In [1]: import numpy as np

In [2]: np.set_printoptions(suppress=True, linewidth=140)

In [3]: F = np.loadtxt("test16.csv", delimiter=",")

In [4]: F
Out[4]: 
array([[ 0.,  0., -2.,  2., -2.,  1.,  1., -2.,  2.,  0.,  1.],
       [ 0.,  0.,  1., -1., -2., -1., -1., -2.,  0.,  0.,  0.],
       [ 2., -1.,  0.,  0.,  1.,  3., -2.,  2.,  0.,  1.,  0.],
       [-2.,  1.,  0.,  0.,  0.,  0.,  0., -2.,  1., -2.,  0.],
       [ 2.,  2., -1.,  0.,  0.,  1., -1., -3., -1.,  1.,  2.],
       [-1.,  1., -3.,  0., -1.,  0., -2.,  0., -1.,  0.,  1.],
       [-1.,  1.,  2.,  0.,  1.,  2.,  0.,  2., -3.,  2., -3.],
       [ 2.,  2., -2.,  2.,  3.,  0., -2.,  0.,  0.,  2., -3.],
       [-2.,  0.,  0., -1.,  1.,  1.,  3.,  0.,  0.,  3.,  0.],
       [ 0.,  0., -1.,  2., -1.,  0., -2., -2., -3.,  0.,  2.],
       [-1.,  0.,  0.,  0., -2., -1.,  3.,  3.,  0., -2.,  0.]])

In [5]: left, sigma, VT = np.linalg.svd(F)

In [6]: sigma.round(3) + 0
Out[6]: array([8.66 , 8.66 , 5.257, 5.257, 4.543, 4.543, 2.983, 2.983, 2.417, 2.417, 0.   ])

In [7]: np.argmax(sigma[:-1] / (sigma[1:] + 1e-6)) + 1
Out[7]: np.int64(10)

In [8]: B = left[:, :10] @ np.diag(sigma[:10]) @ VT[:10]

In [9]: print(round(np.linalg.norm(F - B, 2), 3), round(float(sigma[10]), 3))
0.0 0.0

In [10]: B.round(3) + 0
Out[10]: 
array([[ 0.,  0., -2.,  2., -2.,  1.,  1., -2.,  2.,  0.,  1.],
       [ 0.,  0.,  1., -1., -2., -1., -1., -2.,  0.,  0.,  0.],
       [ 2., -1.,  0.,  0.,  1.,  3., -2.,  2.,  0.,  1.,  0.],
       [-2.,  1.,  0.,  0.,  0.,  0.,  0., -2.,  1., -2.,  0.],
       [ 2.,  2., -1.,  0.,  0.,  1., -1., -3., -1.,  1.,  2.],
       [-1.,  1., -3.,  0., -1.,  0., -2.,  0., -1.,  0.,  1.],
       [-1.,  1.,  2.,  0.,  1.,  2.,  0.,  2., -3.,  2., -3.],
       [ 2.,  2., -2.,  2.,  3.,  0., -2.,  0.,  0.,  2., -3.],
       [-2.,  0.,  0., -1.,  1.,  1.,  3.,  0.,  0.,  3.,  0.],
       [ 0.,  0., -1.,  2., -1.,  0., -2., -2., -3.,  0.,  2.],
       [-1.,  0.,  0.,  0., -2., -1.,  3.,  3.,  0., -2.,  0.]])

In [11]: np.linalg.matrix_rank(B)
Out[11]: np.int64(10)

In [12]: np.linalg.matrix_rank(F, rtol=0.1)
Out[12]: np.int64(10)

In [13]: np.linalg.cond(F) > 100
Out[13]: np.True_

In [14]: np.round(np.linalg.norm(F, 2) / np.linalg.norm(F), 3)
Out[14]: np.float64(0.521)

In [15]: np.argsort(-np.linalg.norm(F, axis=0).round(6), kind="stable")[:3]
Out[15]: array([ 7,  6, 10])

In [16]: r = np.linalg.matrix_rank(F)

In [17]: r
Out[17]: np.int64(10)

In [18]: ns = np.linalg.svd(F)[2][r:].T

In [19]: ns.shape
Out[19]: (11, 1)

In [20]: r0 = np.array([2, 0, 2, 0]) + 0.5

In [21]: M = np.eye(4) - 2 * np.outer(r0, r0) / (r0 @ r0)

In [22]: M.round(3)
Out[22]: 
array([[ 0.038, -0.192, -0.962, -0.192],
       [-0.192,  0.962, -0.192, -0.038],
       [-0.962, -0.192,  0.038, -0.192],
       [-0.192, -0.038, -0.192,  0.962]])

In [23]: q = M.astype(float).copy()

In [24]: for j in range(4):
    ...:     q[:, j] -= q[:, :j] @ (q[:, :j].T @ q[:, j])
    ...:     q[:, j] /= np.linalg.norm(q[:, j])
    ...: 

In [25]: q.round(3)
Out[25]: 
array([[ 0.038, -0.192, -0.962, -0.192],
       [-0.192,  0.962, -0.192, -0.038],
       [-0.962, -0.192,  0.038, -0.192],
       [-0.192, -0.038, -0.192,  0.962]])

In [26]: np.round(q.T @ q, 3) + 0
Out[26]: 
array([[1., 0., 0., 0.],
       [0., 1., 0., 0.],
       [0., 0., 1., 0.],
       [0., 0., 0., 1.]])

In [27]: np.round(M.T @ M, 3) + 0
Out[27]: 
array([[1., 0., 0., 0.],
       [0., 1., 0., 0.],
       [0., 0., 1., 0.],
       [0., 0., 0., 1.]])

In [28]: round(float(M[:, 2] @ M[:, 0]), 3)
Out[28]: 0.0

In [29]: K = np.load("case11.npy")

In [30]: K
Out[30]: 
array([[-1.95,  3.  , -3.  ,  0.  ,  0.  ,  0.  ,  2.  ],
       [-2.  ,  1.05, -2.  , -1.  ,  1.  , -3.  ,  0.  ],
       [-1.  , -2.  ,  1.05, -3.  ,  1.  ,  2.  , -2.  ],
       [ 0.  ,  3.  ,  1.  ,  3.05,  1.  ,  0.  , -3.  ],
       [ 2.  ,  0.  ,  2.  ,  0.  ,  0.05, -3.  ,  1.  ],
       [ 2.  , -3.  ,  2.  ,  3.  ,  2.  ,  3.05, -2.  ],
       [-2.  ,  3.  , -3.  ,  0.  ,  0.  ,  0.  ,  2.05]])

In [31]: x0 = np.array([-2, 2, -2, -1, 1, -1, 1])

In [32]: print((K @ x0).argmax())
6

In [33]: np.round(np.einsum("ij,j->i", K, x0), 3)
Out[33]: array([ 17.9 ,  15.1 ,  -4.1 ,  -1.05,  -3.95, -20.05,  18.05])

In [34]: print(np.round(K @ (2 * x0), 3))
[ 35.8  30.2  -8.2  -2.1  -7.9 -40.1  36.1]

In [35]: np.linalg.norm(K @ x0) <= np.linalg.norm(K, 2) * np.linalg.norm(x0) + 1e-9
Out[35]: np.True_
